$ python -q
>>> import numpy as np
>>> from numpy import linalg as LA
>>> np.set_printoptions(suppress=True, linewidth=200)
>>> def rd(a):
...     return np.round(a, 1) + 0
... 
>>> mat = np.loadtxt("a.csv", delimiter=",")
>>> rd(mat)
array([[ 0.2,  0. ,  0.1, -0.2,  0.1,  0. ,  0. , -0.1,  0. , -0.1,  0.3],
       [ 0. ,  0. ,  0. ,  0. ,  0. ,  0. ,  0. ,  0. ,  0. ,  0. , -0.1],
       [ 0.1,  0. ,  0.1, -0.1,  0.1,  0. ,  0. , -0.1,  0. , -0.1,  0.2],
       [-0.2,  0. , -0.1,  0.2, -0.1,  0. ,  0. ,  0.1,  0. ,  0.1, -0.3],
       [ 0.1,  0. ,  0.1, -0.1,  0.1,  0. ,  0. , -0.1,  0. , -0.1,  0.2],
       [ 0. ,  0. ,  0. ,  0. ,  0. ,  0. ,  0. ,  0. ,  0. ,  0. , -0.1],
       [ 0. ,  0. ,  0. ,  0. ,  0. ,  0. ,  0. ,  0. ,  0. ,  0. ,  0.1],
       [-0.1,  0. , -0.1,  0.1, -0.1,  0. ,  0. ,  0.1,  0. ,  0.1, -0.2],
       [ 0. ,  0. ,  0. ,  0. ,  0. ,  0. ,  0. ,  0. ,  0. ,  0. ,  0.1],
       [-0.1,  0. , -0.1,  0.1, -0.1,  0. ,  0. ,  0.1,  0. ,  0.1, -0.2],
       [ 0.3, -0.1,  0.2, -0.3,  0.2, -0.1,  0.1, -0.2,  0.1, -0.2,  0.4]])
>>> np.abs(np.diag(LA.qr(mat)[1])) > 1e-9
array([ True, False, False, False, False, False, False, False, False, False, False])
>>> np.unique(mat.round(6), axis=0).shape
(7, 11)
>>> rd(np.trace(LA.pinv(mat) @ mat))
np.float64(1.0)
>>> rd(mat @ LA.pinv(mat) @ mat)
array([[ 0.2,  0. ,  0.1, -0.2,  0.1,  0. ,  0. , -0.1,  0. , -0.1,  0.3],
       [ 0. ,  0. ,  0. ,  0. ,  0. ,  0. ,  0. ,  0. ,  0. ,  0. , -0.1],
       [ 0.1,  0. ,  0.1, -0.1,  0.1,  0. ,  0. , -0.1,  0. , -0.1,  0.2],
       [-0.2,  0. , -0.1,  0.2, -0.1,  0. ,  0. ,  0.1,  0. ,  0.1, -0.3],
       [ 0.1,  0. ,  0.1, -0.1,  0.1,  0. ,  0. , -0.1,  0. , -0.1,  0.2],
       [ 0. ,  0. ,  0. ,  0. ,  0. ,  0. ,  0. ,  0. ,  0. ,  0. , -0.1],
       [ 0. ,  0. ,  0. ,  0. ,  0. ,  0. ,  0. ,  0. ,  0. ,  0. ,  0.1],
       [-0.1,  0. , -0.1,  0.1, -0.1,  0. ,  0. ,  0.1,  0. ,  0.1, -0.2],
       [ 0. ,  0. ,  0. ,  0. ,  0. ,  0. ,  0. ,  0. ,  0. ,  0. ,  0.1],
       [-0.1,  0. , -0.1,  0.1, -0.1,  0. ,  0. ,  0.1,  0. ,  0.1, -0.2],
       [ 0.3, -0.1,  0.2, -0.3,  0.2, -0.1,  0.1, -0.2,  0.1, -0.2,  0.4]])
>>> ev, vecs = LA.eigh(mat)
>>> x = np.array([1, 3, -3, -5, 1, -3, -3, 4, 3, 1, -2])
>>> (np.sign(vecs[:, -1].round(6)) == np.sign(vecs[0, -1].round(6))).astype(int)
array([1, 0, 1, 0, 1, 0, 1, 0, 1, 0, 1])
>>> rd(vecs * np.abs(ev) @ vecs.T)
array([[ 0.2,  0. ,  0.1, -0.2,  0.1,  0. ,  0. , -0.1,  0. , -0.1,  0.3],
       [ 0. ,  0. ,  0. ,  0. ,  0. ,  0. ,  0. ,  0. ,  0. ,  0. , -0.1],
       [ 0.1,  0. ,  0.1, -0.1,  0.1,  0. ,  0. , -0.1,  0. , -0.1,  0.2],
       [-0.2,  0. , -0.1,  0.2, -0.1,  0. ,  0. ,  0.1,  0. ,  0.1, -0.3],
       [ 0.1,  0. ,  0.1, -0.1,  0.1,  0. ,  0. , -0.1,  0. , -0.1,  0.2],
       [ 0. ,  0. ,  0. ,  0. ,  0. ,  0. ,  0. ,  0. ,  0. ,  0. , -0.1],
       [ 0. ,  0. ,  0. ,  0. ,  0. ,  0. ,  0. ,  0. ,  0. ,  0. ,  0.1],
       [-0.1,  0. , -0.1,  0.1, -0.1,  0. ,  0. ,  0.1,  0. ,  0.1, -0.2],
       [ 0. ,  0. ,  0. ,  0. ,  0. ,  0. ,  0. ,  0. ,  0. ,  0. ,  0.1],
       [-0.1,  0. , -0.1,  0.1, -0.1,  0. ,  0. ,  0.1,  0. ,  0.1, -0.2],
       [ 0.3, -0.1,  0.2, -0.3,  0.2, -0.1,  0.1, -0.2,  0.1, -0.2,  0.4]])
>>> Uu, sig, Vh = LA.svd(mat)
>>> np.argmax(sig[:-1] / (sig[1:] + 1e-6)) + 1
np.int64(1)
>>> rd(sig)
array([1., 0., 0., 0., 0., 0., 0., 0., 0., 0., 0.])
>>> B = Uu[:, :1] @ np.diag(sig[:1]) @ Vh[:1]
>>> rd(np.abs(mat - B).max())
np.float64(0.0)
>>> LA.matrix_rank(B)
np.int64(1)
>>> rd(B)
array([[ 0.2,  0. ,  0.1, -0.2,  0.1,  0. ,  0. , -0.1,  0. , -0.1,  0.3],
       [ 0. ,  0. ,  0. ,  0. ,  0. ,  0. ,  0. ,  0. ,  0. ,  0. , -0.1],
       [ 0.1,  0. ,  0.1, -0.1,  0.1,  0. ,  0. , -0.1,  0. , -0.1,  0.2],
       [-0.2,  0. , -0.1,  0.2, -0.1,  0. ,  0. ,  0.1,  0. ,  0.1, -0.3],
       [ 0.1,  0. ,  0.1, -0.1,  0.1,  0. ,  0. , -0.1,  0. , -0.1,  0.2],
       [ 0. ,  0. ,  0. ,  0. ,  0. ,  0. ,  0. ,  0. ,  0. ,  0. , -0.1],
       [ 0. ,  0. ,  0. ,  0. ,  0. ,  0. ,  0. ,  0. ,  0. ,  0. ,  0.1],
       [-0.1,  0. , -0.1,  0.1, -0.1,  0. ,  0. ,  0.1,  0. ,  0.1, -0.2],
       [ 0. ,  0. ,  0. ,  0. ,  0. ,  0. ,  0. ,  0. ,  0. ,  0. ,  0.1],
       [-0.1,  0. , -0.1,  0.1, -0.1,  0. ,  0. ,  0.1,  0. ,  0.1, -0.2],
       [ 0.3, -0.1,  0.2, -0.3,  0.2, -0.1,  0.1, -0.2,  0.1, -0.2,  0.4]])
>>> rd(LA.norm(mat - B, 2)), rd(sig[1])
(np.float64(0.0), np.float64(0.0))
>>> B = np.array([[2, 0, 1],
...     [2, 1, 1],
...     [0, 3, 1],
...     [0, 2, 3],
...     [3, 3, 0],
...     [3, 1, 0],
...     [1, 3, 1],
...     [3, 0, 1],
...     [1, 0, 1],
...     [1, 2, 0],
...     [2, 1, 3]])
>>> rd(np.einsum("ik,kj->ji", mat, B))
array([[ 0.6, -0.1,  0.4, -0.6,  0.4, -0.1,  0.1, -0.4,  0.1, -0.4,  0.9],
       [ 0.4, -0.1,  0.2, -0.4,  0.2, -0.1,  0.1, -0.2,  0.1, -0.2,  0.5],
       [ 0.4, -0.1,  0.3, -0.4,  0.3, -0.1,  0.1, -0.3,  0.1, -0.3,  0.6]])
>>> rd(mat @ B)
array([[ 0.6,  0.4,  0.4],
       [-0.1, -0.1, -0.1],
       [ 0.4,  0.2,  0.3],
       [-0.6, -0.4, -0.4],
       [ 0.4,  0.2,  0.3],
       [-0.1, -0.1, -0.1],
       [ 0.1,  0.1,  0.1],
       [-0.4, -0.2, -0.3],
       [ 0.1,  0.1,  0.1],
       [-0.4, -0.2, -0.3],
       [ 0.9,  0.5,  0.6]])
>>> rd(np.einsum("ik,kj->ij", mat, B))
array([[ 0.6,  0.4,  0.4],
       [-0.1, -0.1, -0.1],
       [ 0.4,  0.2,  0.3],
       [-0.6, -0.4, -0.4],
       [ 0.4,  0.2,  0.3],
       [-0.1, -0.1, -0.1],
       [ 0.1,  0.1,  0.1],
       [-0.4, -0.2, -0.3],
       [ 0.1,  0.1,  0.1],
       [-0.4, -0.2, -0.3],
       [ 0.9,  0.5,  0.6]])
>>> np.vstack([mat, B.T]).shape
(14, 11)
